$ python -q
>>> import numpy as np
>>> np.set_printoptions(precision=3, suppress=True, linewidth=120)
>>> def tidy(a):
...     return np.round(a, 3) + 0
... 
>>> A = np.load("a.npy")
>>> tidy(A)
array([[ 0.944,  0.104,  0.142,  0.147],
       [ 0.104,  0.52 , -0.472,  0.126],
       [ 0.142, -0.472,  0.489, -0.083],
       [ 0.147,  0.126, -0.083,  0.046]])
>>> U, sigma, VT = np.linalg.svd(A)
>>> vecs = VT[:(sigma > 1e-8).sum()]
>>> rng = np.random.default_rng(58391)
>>> x = A[3] + 2 * A[1] + rng.integers(2) * np.eye(4)[0]
>>> tidy(x)
array([ 0.356,  1.166, -1.027,  0.298])
>>> tidy(np.diag(vecs.T @ vecs))
array([0.944, 0.52 , 0.489, 0.046])
>>> np.allclose(vecs.T @ vecs @ x, x)
True
>>> np.linalg.matrix_rank(np.vstack([A, x]))
np.int64(2)
>>> x = np.array([-5, -5, -3, 5])
>>> np.sign((A @ x).round(6))
array([-1., -1., -1., -1.])
>>> tidy(A @ np.ones(4))
array([1.338, 0.278, 0.076, 0.237])
>>> tidy(A @ (2 * x))
array([-9.864, -2.158, -0.458, -1.768])
>>> tidy(A @ np.eye(4)[0])
array([0.944, 0.104, 0.142, 0.147])
>>> np.linalg.norm(A @ x) <= np.linalg.norm(A, 2) * np.linalg.norm(x) + 1e-9
np.True_
>>> (A @ x).argmax()
np.int64(2)
>>> r = np.linalg.matrix_rank(A)
>>> r
np.int64(2)
>>> N = np.linalg.svd(A)[2][r:].T
>>> np.linalg.matrix_rank(A.T @ A), np.linalg.matrix_rank(A @ A.T)
(np.int64(2), np.int64(2))
>>> [int(np.linalg.matrix_rank(A[:i])) for i in range(1, len(A) + 1)]
[1, 2, 2, 2]
>>> np.allclose(A @ N, 0)
True
>>> N.shape
(4, 2)
>>> [int(np.linalg.matrix_rank(A[:, :j + 1])) for j in range(4)]
[1, 2, 2, 2]
>>> tidy(N @ N.T)
array([[ 0.056, -0.104, -0.142, -0.147],
       [-0.104,  0.48 ,  0.472, -0.126],
       [-0.142,  0.472,  0.511,  0.083],
       [-0.147, -0.126,  0.083,  0.954]])
>>> np.linalg.matrix_rank(A, rtol=0.1)
np.int64(2)
>>> E = np.load("layer17.npy")
>>> E
array([[-27.907,  -2.884,  -6.093,  31.914,  10.002,  -5.943,  -3.943],
       [ -4.877, -13.096,  13.982,   7.96 ,  -6.131,   9.948,  -2.056],
       [-17.811,  15.923, -27.997,  17.997,  17.824, -20.984,  -3.062],
       [-38.882,  24.061, -32.032,  31.964,  27.958, -32.006,  10.014],
       [-29.909,  15.134, -23.853,  21.898,  17.963, -26.952,   7.032],
       [ -7.915,  42.005, -11.944,  21.842,  37.946,   9.036,  19.134]])
>>> np.linalg.cond(E) > 100
np.True_
>>> U, sigma, VT = np.linalg.svd(E)
>>> tidy(sigma)
array([122.189,  49.527,  34.022,  11.991,   0.132,   0.084])
>>> A2 = U[:, :4] @ np.diag(sigma[:4]) @ VT[:4]
>>> np.linalg.matrix_rank(E, rtol=0.05)
np.int64(4)
>>> tidy(np.linalg.norm(E - A2, 2)), tidy(sigma[4])
(np.float64(0.132), np.float64(0.132))
>>> np.linalg.matrix_rank(A2)
np.int64(4)
>>> tidy(np.abs(E - A2).max())
np.float64(0.059)
>>> A2 = E / np.linalg.norm(E, axis=1, keepdims=True)
>>> gram = A2 @ A2.T
>>> tidy(np.linalg.norm(A2, axis=1))
array([1., 1., 1., 1., 1., 1.])
>>> tidy(np.degrees(np.arccos(np.clip(gram[0, 1], -1, 1))))
np.float64(77.788)
>>> tidy(gram[0])
array([1.   , 0.212, 0.684, 0.767, 0.763, 0.381])
>>> m1 = np.loadtxt("m.csv", delimiter=",")
>>> tidy(m1)
array([[0.185, 0.135, 0.037, 0.135, 0.037, 0.086, 0.209, 0.209, 0.012, 0.062, 0.111],
       [0.135, 0.099, 0.027, 0.099, 0.027, 0.063, 0.153, 0.153, 0.009, 0.045, 0.081],
       [0.037, 0.027, 0.007, 0.027, 0.007, 0.017, 0.042, 0.042, 0.002, 0.012, 0.022],
       [0.135, 0.099, 0.027, 0.099, 0.027, 0.063, 0.153, 0.153, 0.009, 0.045, 0.081],
       [0.037, 0.027, 0.007, 0.027, 0.007, 0.017, 0.042, 0.042, 0.002, 0.012, 0.022],
       [0.086, 0.063, 0.017, 0.063, 0.017, 0.04 , 0.098, 0.098, 0.006, 0.029, 0.052],
       [0.209, 0.153, 0.042, 0.153, 0.042, 0.098, 0.237, 0.237, 0.014, 0.07 , 0.126],
       [0.209, 0.153, 0.042, 0.153, 0.042, 0.098, 0.237, 0.237, 0.014, 0.07 , 0.126],
       [0.012, 0.009, 0.002, 0.009, 0.002, 0.006, 0.014, 0.014, 0.001, 0.004, 0.007],
       [0.062, 0.045, 0.012, 0.045, 0.012, 0.029, 0.07 , 0.07 , 0.004, 0.021, 0.037],
       [0.111, 0.081, 0.022, 0.081, 0.022, 0.052, 0.126, 0.126, 0.007, 0.037, 0.066]])
>>> t3 = np.stack([m1, -1 * m1, m1[::-1]])
>>> tidy(np.einsum("bij,cij->bc", t3, t3))
array([[ 1.   , -1.   ,  0.747],
       [-1.   ,  1.   , -0.747],
       [ 0.747, -0.747,  1.   ]])
>>> tidy(np.linalg.det(t3))
array([0., 0., 0.])
>>> tidy(t3.sum(axis=0))
array([[0.111, 0.081, 0.022, 0.081, 0.022, 0.052, 0.126, 0.126, 0.007, 0.037, 0.066],
       [0.062, 0.045, 0.012, 0.045, 0.012, 0.029, 0.07 , 0.07 , 0.004, 0.021, 0.037],
       [0.012, 0.009, 0.002, 0.009, 0.002, 0.006, 0.014, 0.014, 0.001, 0.004, 0.007],
       [0.209, 0.153, 0.042, 0.153, 0.042, 0.098, 0.237, 0.237, 0.014, 0.07 , 0.126],
       [0.209, 0.153, 0.042, 0.153, 0.042, 0.098, 0.237, 0.237, 0.014, 0.07 , 0.126],
       [0.086, 0.063, 0.017, 0.063, 0.017, 0.04 , 0.098, 0.098, 0.006, 0.029, 0.052],
       [0.037, 0.027, 0.007, 0.027, 0.007, 0.017, 0.042, 0.042, 0.002, 0.012, 0.022],
       [0.135, 0.099, 0.027, 0.099, 0.027, 0.063, 0.153, 0.153, 0.009, 0.045, 0.081],
       [0.037, 0.027, 0.007, 0.027, 0.007, 0.017, 0.042, 0.042, 0.002, 0.012, 0.022],
       [0.135, 0.099, 0.027, 0.099, 0.027, 0.063, 0.153, 0.153, 0.009, 0.045, 0.081],
       [0.185, 0.135, 0.037, 0.135, 0.037, 0.086, 0.209, 0.209, 0.012, 0.062, 0.111]])
